% ipython --no-banner

In [1]: import numpy as np

In [2]: import numpy.linalg as la

In [3]: np.set_printoptions(precision=2, suppress=True, linewidth=160)

In [4]: def rnd(a):
   ...:     return np.round(a, 2) + 0
   ...: 

In [5]: E = np.loadtxt("m.csv", delimiter=",")

In [6]: print(E)
[[108.  -5.  -4.   4.   0.]
 [  3.   3.   5.  -9.  -3.]
 [ -6.  -4. 163.  -3.  -9.]
 [  6.  -5.   0.   8.  -2.]
 [ -5.   6.  -5.  -6.   3.]]

In [7]: r0 = np.array([9, 5, 0, 1, 9])

In [8]: Y = E + np.outer(r0, np.eye(5)[4])

In [9]: print(la.matrix_rank(Y - E))
1

In [10]: print(Y)
[[108.  -5.  -4.   4.   9.]
 [  3.   3.   5.  -9.   2.]
 [ -6.  -4. 163.  -3.  -9.]
 [  6.  -5.   0.   8.  -1.]
 [ -5.   6.  -5.  -6.  12.]]

In [11]: print(np.einsum("ij,ji->", E, E))
38509.0

In [12]: O = E.astype(float).copy()

In [13]: for j in range(5):
    ...:     O[:, j] -= O[:, :j] @ (O[:, :j].T @ O[:, j])
    ...:     O[:, j] /= la.norm(O[:, j])
    ...: 

In [14]: print(rnd(O.T @ O))
[[1. 0. 0. 0. 0.]
 [0. 1. 0. 0. 0.]
 [0. 0. 1. 0. 0.]
 [0. 0. 0. 1. 0.]
 [0. 0. 0. 0. 1.]]

In [15]: print((E + E.T) / 2)
[[108.   -1.   -5.    5.   -2.5]
 [ -1.    3.    0.5  -7.    1.5]
 [ -5.    0.5 163.   -1.5  -7. ]
 [  5.   -7.   -1.5   8.   -4. ]
 [ -2.5   1.5  -7.   -4.    3. ]]

In [16]: print(np.allclose(E @ E.T, E.T @ E))
False

In [17]: print(rnd(np.sort(np.abs(la.eigvals(E)))))
[  2.16   2.16  12.82 107.67 163.59]

In [18]: W1 = np.array([[1, 2, 3, 0], [1, 1, 2, 0], [1, 1, 2, 1], [0, 1, 1, 2], [3, 3, 0, 2]])

In [19]: c = np.array([2, -1, 2, 3])

In [20]: hid = np.maximum(E @ W1 + c, 0)

In [21]: print(hid)
[[101. 210. 312.   7.]
 [  4.   0.  18.   0.]
 [128. 116. 299. 142.]
 [  0.   8.  18.  15.]
 [  7.   0.   0.   0.]]

In [22]: print((hid > 0).mean(axis=0))
[0.8 0.6 0.8 0.6]

In [23]: C = np.array([[0, 2], [2, 0], [1, 1], [-1, 2]])

In [24]: print(hid @ C)
[[725. 528.]
 [ 18.  26.]
 [389. 839.]
 [ 19.  48.]
 [  0.  14.]]

In [25]: print((hid @ C).round(6).argmax(axis=1))
[0 1 1 1 1]

In [26]: print(W1 @ C)
[[ 7  5]
 [ 4  4]
 [ 3  6]
 [ 1  5]
 [ 4 10]]

In [27]: rng = np.random.default_rng(593)

In [28]: M = np.array([[-1, 3, -1, 1, -3], [0, 0, -2, -2, -2], [3, 3, -1, -3, 0]]) * (rng.random((3, 5)) < 0.3)

In [29]: print(M)
[[ 0  0  0  1  0]
 [ 0  0  0 -2  0]
 [ 0  0  0  0  0]]

In [30]: # looks like rank 1

In [31]: Y = E + rng.integers(-2, 3, (5, 2)) @ rng.integers(-2, 3, (2, 5))

In [32]: print(Y)
[[110.  -9.  -4.   8.  -2.]
 [  2.   9.   7.  -7.  -2.]
 [ -4. -12. 161.  -3. -11.]
 [  6.  -1.   2.  12.  -2.]
 [ -5.   8.  -4.  -4.   3.]]

In [33]: print(la.matrix_rank(Y - E, tol=1e-8))
2

In [34]: print(Y - E)
[[ 2. -4.  0.  4. -2.]
 [-1.  6.  2.  2.  1.]
 [ 2. -8. -2.  0. -2.]
 [ 0.  4.  2.  4.  0.]
 [ 0.  2.  1.  2.  0.]]

In [35]: print(rnd(la.svd(Y - E, compute_uv=False)))
[12.73  6.71  0.    0.    0.  ]

In [36]: print(rnd(la.eigvals(Y).sum().real))
295.0

In [37]: mat = np.load("x.npy")

In [38]: print(mat)
[[1 0 0 0 0 0 0 0]
 [0 1 0 0 0 0 0 0]
 [5 1 1 0 0 0 0 0]
 [9 2 5 1 0 0 0 0]
 [7 5 4 5 1 0 0 0]
 [6 8 0 8 7 1 0 0]
 [1 5 6 2 8 6 1 0]
 [4 8 1 9 7 9 4 1]]

In [39]: U, sig, vt = la.svd(mat)

In [40]: print(rnd(sig))
[26.55 12.14  7.84  4.95  2.63  0.9   0.13  0.  ]

In [41]: Y = U[:, :7] @ np.diag(sig[:7]) @ vt[:7]

In [42]: print(la.matrix_rank(Y))
7

In [43]: print(rnd(la.norm(mat - Y) / la.norm(mat)))
0.0

In [44]: print(rnd(la.norm(mat - Y, 2)), rnd(sig[7]))
0.0 0.0

In [45]: print(rnd(np.abs(mat - Y).max()))
0.0

In [46]: labels = rng.permutation(8)

In [47]: print(labels)
[2 5 4 6 7 1 0 3]

In [48]: Y = mat[labels][:, labels]

In [49]: print(np.diag(Y))
[1 1 1 1 1 1 1 1]

In [50]: print(np.trace(Y))
8

In [51]: print(Y)
[[1 0 0 0 0 1 5 0]
 [0 1 7 0 0 8 6 8]
 [4 0 1 0 0 5 7 5]
 [6 6 8 1 0 5 1 2]
 [1 9 7 4 1 8 4 9]
 [0 0 0 0 0 1 0 0]
 [0 0 0 0 0 0 1 0]
 [5 0 0 0 0 2 9 1]]

In [52]: print(np.allclose(Y, mat))
False
